$ ipython --no-banner

In [1]: import numpy as np

In [2]: np.set_printoptions(suppress=True, linewidth=100)

In [3]: tidy = lambda a: np.round(a, 3) + 0

In [4]: E = np.load("run0.npy")

In [5]: E
Out[5]: 
array([[-0.273,  0.162,  1.043],
       [-0.195,  0.222,  1.831],
       [ 0.14 , -0.052,  0.197],
       [-0.254,  0.33 ,  1.24 ],
       [ 0.276,  0.021, -0.489],
       [-0.344, -0.493, -5.085],
       [ 0.177, -0.46 ,  0.144],
       [ 0.188, -0.465,  0.512],
       [ 0.01 , -0.02 , -0.558],
       [-0.071,  0.096,  0.975],
       [-0.165, -0.509,  1.663],
       [ 0.287,  0.418,  0.631],
       [-0.305,  0.182, -3.266],
       [ 0.076,  0.428,  1.338],
       [ 0.166, -0.211,  0.467]])

In [6]: x0 = np.array([-5, -4, -3])

In [7]: rhs = E @ x0

In [8]: tidy(np.linalg.lstsq(E, rhs)[0])
Out[8]: array([-5., -4., -3.])

In [9]: np.linalg.solve(E, rhs)
LinAlgError: Last 2 dimensions of the array must be square


In [10]: tidy(np.linalg.solve(E.T @ E, E.T @ rhs))
Out[10]: array([-5., -4., -3.])

In [11]: rng = np.random.default_rng(559532)

In [12]: rhs = rhs + 0.05 * rng.normal(size=15)

In [13]: tidy(rhs)
Out[13]: 
array([-2.366, -5.32 , -1.078, -3.758, -0.054, 18.834,  0.553, -0.593,  1.748, -2.906, -2.131,
       -4.999, 10.642, -6.121, -1.448])

In [14]: coef, *_ = np.linalg.lstsq(E, rhs)

In [15]: [round(float(np.linalg.norm(np.linalg.solve(E.T @ E + lam * np.eye(3), E.T @ rhs))), 2) for lam in (0, 1, 10, 100)]
Out[15]: [7.1, 4.29, 2.85, 1.12]

In [16]: coef.round()
Out[16]: array([-5., -4., -3.])

In [17]: Z = E[[13, 11]].astype(float)

In [18]: for _ in range(3):
    ...:     idx = np.linalg.norm(E[:, None] - Z, axis=-1).argmin(axis=1)
    ...:     Z = np.array([E[idx == j].mean(axis=0) for j in range(2)])
    ...: 

In [19]: print(idx)
[0 0 0 0 1 1 0 0 1 0 0 0 1 0 0]

In [20]: np.bincount(idx)
Out[20]: array([11,  4])

In [21]: np.abs(Z[1] - Z[0]).argmax()
Out[21]: np.int64(2)

In [22]: M = np.load("sample3.npy")

In [23]: M
Out[23]: 
array([[4, 1, 1],
       [8, 2, 2],
       [0, 0, 2],
       [8, 2, 2]])

In [24]: # looks like rank 2

In [25]: M2 = np.array([[1, 1], [4, 0], [4, 5]])

In [26]: print(np.linalg.matrix_rank(np.vstack([M, M2.T])))
3

In [27]: np.einsum("ij->j", M)
Out[27]: array([20,  5,  7])

In [28]: np.einsum("ik,kj->ij", M, M2)
Out[28]: 
array([[12,  9],
       [24, 18],
       [ 8, 10],
       [24, 18]])

In [29]: rk = np.linalg.matrix_rank(M)

In [30]: print(rk)
2

In [31]: null = np.linalg.svd(M)[2][rk:].T

In [32]: tidy(null[:, 0] / null[np.abs(null[:, 0]).round(6).argmax(), 0])
Out[32]: array([-0.25,  1.  ,  0.  ])

In [33]: null.shape
Out[33]: (3, 1)

In [34]: [int(np.linalg.matrix_rank(M[:i])) for i in range(1, len(M) + 1)]
Out[34]: [1, 1, 2, 2]

In [35]: left, sigma, Vh = np.linalg.svd(M)

In [36]: print(tidy(sigma))
[12.737  1.942  0.   ]

In [37]: M2 = left[:, :2] @ np.diag(sigma[:2]) @ Vh[:2]

In [38]: np.linalg.matrix_rank(M2)
Out[38]: np.int64(2)

In [39]: tidy(M2)
Out[39]: 
array([[4., 1., 1.],
       [8., 2., 2.],
       [0., 0., 2.],
       [8., 2., 2.]])

In [40]: np.linalg.matrix_rank(M, rtol=0.05)
Out[40]: np.int64(2)

In [41]: np.abs(M).max()
Out[41]: np.int64(8)

In [42]: M.sum(axis=1)
Out[42]: array([ 6, 12,  2, 12])

In [43]: np.diff(M, axis=0)
Out[43]: 
array([[ 4,  1,  1],
       [-8, -2,  0],
       [ 8,  2,  0]])

In [44]: np.count_nonzero(M)
Out[44]: np.int64(10)

In [45]: print(M.mean(axis=0))
[5.   1.25 1.75]

In [46]: np.unravel_index(np.abs(M).argmax(), M.shape)
Out[46]: (np.int64(1), np.int64(0))

In [47]: np.linalg.matrix_rank(M)
Out[47]: np.int64(2)

In [48]: M.sum(axis=0)
Out[48]: array([20,  5,  7])

In [49]: M - M[0]
Out[49]: 
array([[ 0,  0,  0],
       [ 4,  1,  1],
       [-4, -1,  1],
       [ 4,  1,  1]])

In [50]: np.linalg.rank(M)
AttributeError: module 'numpy.linalg' has no attribute 'rank'


In [51]: x0 = np.array([-3, -2, -1])

In [52]: np.einsum("ij,j->i", M, x0)
Out[52]: array([-15, -30,  -2, -30])

In [53]: M @ (2 * x0)
Out[53]: array([-30, -60,  -4, -60])

In [54]: M * x0
Out[54]: 
array([[-12,  -2,  -1],
       [-24,  -4,  -2],
       [  0,   0,  -2],
       [-24,  -4,  -2]])

In [55]: M @ x0
Out[55]: array([-15, -30,  -2, -30])

In [56]: A = np.load("arr.npy")

In [57]: A
Out[57]: 
array([[1, 3, 1, 1],
       [1, 1, 3, 1],
       [1, 1, 1, 3],
       [3, 1, 1, 1]])

In [58]: x0 = np.array([1, 2, 1, 2])

In [59]: rhs = A @ x0

In [60]: rhs
Out[60]: array([10,  8, 10,  8])

In [61]: print(tidy(np.linalg.solve(A, rhs + A[:, 2])))
[1. 2. 2. 2.]

In [62]: tidy(np.linalg.solve(A.T, A[1]))
Out[62]: array([0., 1., 0., 0.])

In [63]: A @ A
Out[63]: 
array([[ 8,  8, 12,  8],
       [ 8,  8,  8, 12],
       [12,  8,  8,  8],
       [ 8, 12,  8,  8]])

In [64]: np.linalg.determinant(A)
AttributeError: module 'numpy.linalg' has no attribute 'determinant'


In [65]: assert A == A.T
ValueError: The truth value of an array with more than one element is ambiguous. Use a.any() or a.all()


In [66]: arr = np.load("out5.npy")

In [67]: print(arr)
[[-1.993  1.     0.1  ]
 [-4.426  2.2   -0.6  ]
 [ 0.588 -0.3    1.1  ]
 [-1.504  0.8    1.   ]
 [-3.208  1.6   -0.3  ]
 [-0.233  0.1   -1.4  ]
 [-3.704  1.8    1.2  ]
 [-1.551  0.7   -0.5  ]
 [-1.055  0.6    0.3  ]
 [ 0.152  0.    -0.1  ]
 [ 2.947 -1.5   -2.5  ]
 [ 1.239 -0.7   -1.1  ]
 [ 0.018  0.    -0.2  ]
 [-0.043  0.    -0.7  ]
 [ 2.695 -1.3   -2.   ]
 [-0.1    0.    -2.2  ]
 [-1.254  0.6   -0.8  ]
 [ 3.586 -1.7    0.5  ]]

In [68]: M2 = np.c_[arr[:, :1] @ np.array([[-1]]), np.array([0, 3, 0, 3, 1, 1, 0, 3, 2, 2, 1, 0, 2, 3, 3, 0, 1, 2])]

In [69]: M2
Out[69]: 
array([[ 1.993,  0.   ],
       [ 4.426,  3.   ],
       [-0.588,  0.   ],
       [ 1.504,  3.   ],
       [ 3.208,  1.   ],
       [ 0.233,  1.   ],
       [ 3.704,  0.   ],
       [ 1.551,  3.   ],
       [ 1.055,  2.   ],
       [-0.152,  2.   ],
       [-2.947,  1.   ],
       [-1.239,  0.   ],
       [-0.018,  2.   ],
       [ 0.043,  3.   ],
       [-2.695,  3.   ],
       [ 0.1  ,  0.   ],
       [ 1.254,  1.   ],
       [-3.586,  2.   ]])

In [70]: np.linalg.matrix_rank(np.c_[arr, M2])
Out[70]: np.int64(4)

In [71]: print(tidy(np.linalg.norm(np.linalg.qr(arr)[0].T @ M2, axis=0) ** 2 / ((M2 ** 2).sum(axis=0) + 1e-12)))
[1.    0.379]

In [72]: print(tidy(np.linalg.lstsq(arr, M2[:, 0])[0]))
[-1.  0.  0.]

In [73]: np.linalg.matrix_rank(M2)
Out[73]: np.int64(2)
